In [1]: import numpy as np

In [2]: from numpy import linalg as LA

In [3]: np.set_printoptions(precision=2, suppress=True, linewidth=200)

In [4]: rd = lambda a: np.round(a, 2) + 0

In [5]: E = np.diag(np.array([2, -1]))

In [6]: E
Out[6]: 
array([[ 2,  0],
       [ 0, -1]])

In [7]: blk = np.stack([E, 5 * E, E[::-1]])

In [8]: (blk @ E.T).shape
Out[8]: (3, 2, 2)

In [9]: blk.shape
Out[9]: (3, 2, 2)

In [10]: LA.matrix_rank(blk)
Out[10]: array([2, 2, 2])

In [11]: blk.sum(axis=0)
Out[11]: 
array([[12, -1],
       [ 2, -6]])

In [12]: A2 = np.array([[-1, 3, -5, 4, 1, -7, 0],
    ...:     [3, 6, 3, -7, -2, 1, 4],
    ...:     [-7, 8, -8, 0, -4, 1, 1],
    ...:     [-8, 2, -6, -4, -5, 0, 4],
    ...:     [-3, -2, -5, -5, 5, -7, 4],
    ...:     [-9, -5, -1, -6, 4, -4, 5],
    ...:     [2, -1, 1, -4, -3, -1, -3]])

In [13]: W0 = A2 + A2.T

In [14]: W0
Out[14]: 
array([[ -2,   6, -12,  -4,  -2, -16,   2],
       [  6,  12,  11,  -5,  -4,  -4,   3],
       [-12,  11, -16,  -6,  -9,   0,   2],
       [ -4,  -5,  -6,  -8, -10,  -6,   0],
       [ -2,  -4,  -9, -10,  10,  -3,   1],
       [-16,  -4,   0,  -6,  -3,  -8,   4],
       [  2,   3,   2,   0,   1,   4,  -6]])

In [15]: ev, vecs = LA.eigh(W0)

In [16]: vec = np.array([2, 0, -3, 2, -3, 3, -2])

In [17]: (np.sign(vecs[:, -1].round(6)) == np.sign(vecs[0, -1].round(6))).astype(int)
Out[17]: array([1, 1, 1, 0, 0, 0, 1])

In [18]: rd(LA.eigvalsh(W0[1:, 1:]))
Out[18]: array([-25.73, -16.82,  -6.91,  -0.65,  13.23,  20.87])

In [19]: vec @ W0 @ vec
Out[19]: np.int64(-262)

In [20]: rng = np.random.default_rng(1136)

In [21]: A2 = W0 + rng.integers(-2, 3, (7, 6)) @ rng.integers(-2, 3, (6, 7))

In [22]: A2
Out[22]: 
array([[ -4,   4, -16,  10,   0, -21,  -2],
       [  5,  14,   8,  -3,  -8,  -3,   3],
       [ -5,  18,  -2, -13, -11,   2,   0],
       [ -2,   3, -10, -18, -16,   1,   0],
       [ -3,  -3,   2, -11,   7,  -4,  -2],
       [-20, -11,  -2,  -8,   3, -10,   8],
       [  0,   3,  -8,  -1,  -2,   7,  -7]])

In [23]: rd(LA.svd(A2 - W0, compute_uv=False))
Out[23]: array([26.52, 19.88, 13.37,  5.83,  2.57,  1.53,  0.  ])

In [24]: LA.matrix_rank(A2 - W0, tol=1e-8)
Out[24]: np.int64(6)

In [25]: A2 - W0
Out[25]: 
array([[ -2,  -2,  -4,  14,   2,  -5,  -4],
       [ -1,   2,  -3,   2,  -4,   1,   0],
       [  7,   7,  14,  -7,  -2,   2,  -2],
       [  2,   8,  -4, -10,  -6,   7,   0],
       [ -1,   1,  11,  -1,  -3,  -1,  -3],
       [ -4,  -7,  -2,  -2,   6,  -2,   4],
       [ -2,   0, -10,  -1,  -3,   3,  -1]])

In [26]: np.allclose(W0 @ W0.T, W0.T @ W0)
Out[26]: True

In [27]: (W0 + W0.T) / 2
Out[27]: 
array([[ -2.,   6., -12.,  -4.,  -2., -16.,   2.],
       [  6.,  12.,  11.,  -5.,  -4.,  -4.,   3.],
       [-12.,  11., -16.,  -6.,  -9.,   0.,   2.],
       [ -4.,  -5.,  -6.,  -8., -10.,  -6.,   0.],
       [ -2.,  -4.,  -9., -10.,  10.,  -3.,   1.],
       [-16.,  -4.,   0.,  -6.,  -3.,  -8.,   4.],
       [  2.,   3.,   2.,   0.,   1.,   4.,  -6.]])

In [28]: np.trace(W0)
Out[28]: np.int64(-18)

In [29]: LA.determinant(W0)
AttributeError: module 'numpy.linalg' has no attribute 'determinant'


In [30]: W0 @ W0
Out[30]: 
array([[ 464,   26,  328,  198,  158,  174,  -88],
       [  26,  367,  -44,  -46, -134,  -58,   32],
       [ 328,  -44,  642,  227,   96,  219,  -44],
       [ 198,  -46,  227,  277,   80,  210,  -69],
       [ 158, -134,   96,   80,  311,  106,  -42],
       [ 174,  -58,  219,  210,  106,  397, -103],
       [ -88,   32,  -44,  -69,  -42, -103,   70]])

In [31]: rd(np.sort(np.abs(LA.eigvals(W0))))
Out[31]: array([ 5.27,  9.78, 11.49, 16.67, 17.14, 21.32, 35.3 ])

In [32]: def softmax(z):
    ...:     e = np.exp(z - z.max(axis=-1, keepdims=True))
    ...:     return e / e.sum(axis=-1, keepdims=True)
    ...: 

In [33]: rd(softmax(W0[5]))
Out[33]: array([0.  , 0.  , 0.02, 0.  , 0.  , 0.  , 0.98])

In [34]: S = W0 @ W0.T / np.sqrt(7)

In [35]: rd(softmax(S + np.triu(np.full(S.shape, -np.inf), 1)))
Out[35]: 
array([[1., 0., 0., 0., 0., 0., 0.],
       [0., 1., 0., 0., 0., 0., 0.],
       [0., 0., 1., 0., 0., 0., 0.],
       [0., 0., 0., 1., 0., 0., 0.],
       [0., 0., 0., 0., 1., 0., 0.],
       [0., 0., 0., 0., 0., 1., 0.],
       [0., 0., 0., 0., 0., 0., 1.]])

In [36]: softmax(S).round(6).argmax(axis=1)
Out[36]: array([0, 1, 2, 3, 4, 5, 6])

In [37]: rd(softmax(S)[5] @ W0)
Out[37]: array([-16.,  -4.,   0.,  -6.,  -3.,  -8.,   4.])

In [38]: rd(softmax(S))
Out[38]: 
array([[1., 0., 0., 0., 0., 0., 0.],
       [0., 1., 0., 0., 0., 0., 0.],
       [0., 0., 1., 0., 0., 0., 0.],
       [0., 0., 0., 1., 0., 0., 0.],
       [0., 0., 0., 0., 1., 0., 0.],
       [0., 0., 0., 0., 0., 1., 0.],
       [0., 0., 0., 0., 0., 0., 1.]])

In [39]: O, vecs = LA.qr(W0[:, :5])[0], LA.qr(W0[:, 5:])[0]

In [40]: sv = LA.svd(O.T @ vecs, compute_uv=False)

In [41]: (sv > 0.9).sum()
Out[41]: np.int64(0)

In [42]: X = np.loadtxt("dump.csv", delimiter=",")

In [43]: rd(X)
Out[43]: 
array([[0.2 , 0.07, 0.07, 0.33, 0.2 ],
       [0.07, 0.02, 0.02, 0.11, 0.07],
       [0.07, 0.02, 0.02, 0.11, 0.07],
       [0.33, 0.11, 0.11, 0.56, 0.33],
       [0.2 , 0.07, 0.07, 0.33, 0.2 ]])

In [44]: rd(LA.norm(X, 2) / LA.norm(X))
Out[44]: np.float64(1.0)

In [45]: LA.matrix_rank(X, rtol=0.1)
Out[45]: np.int64(1)

In [46]: [round(float(x), 2) for x in LA.svd(X, compute_uv=False)[:3]]
Out[46]: [1.0, 0.0, 0.0]
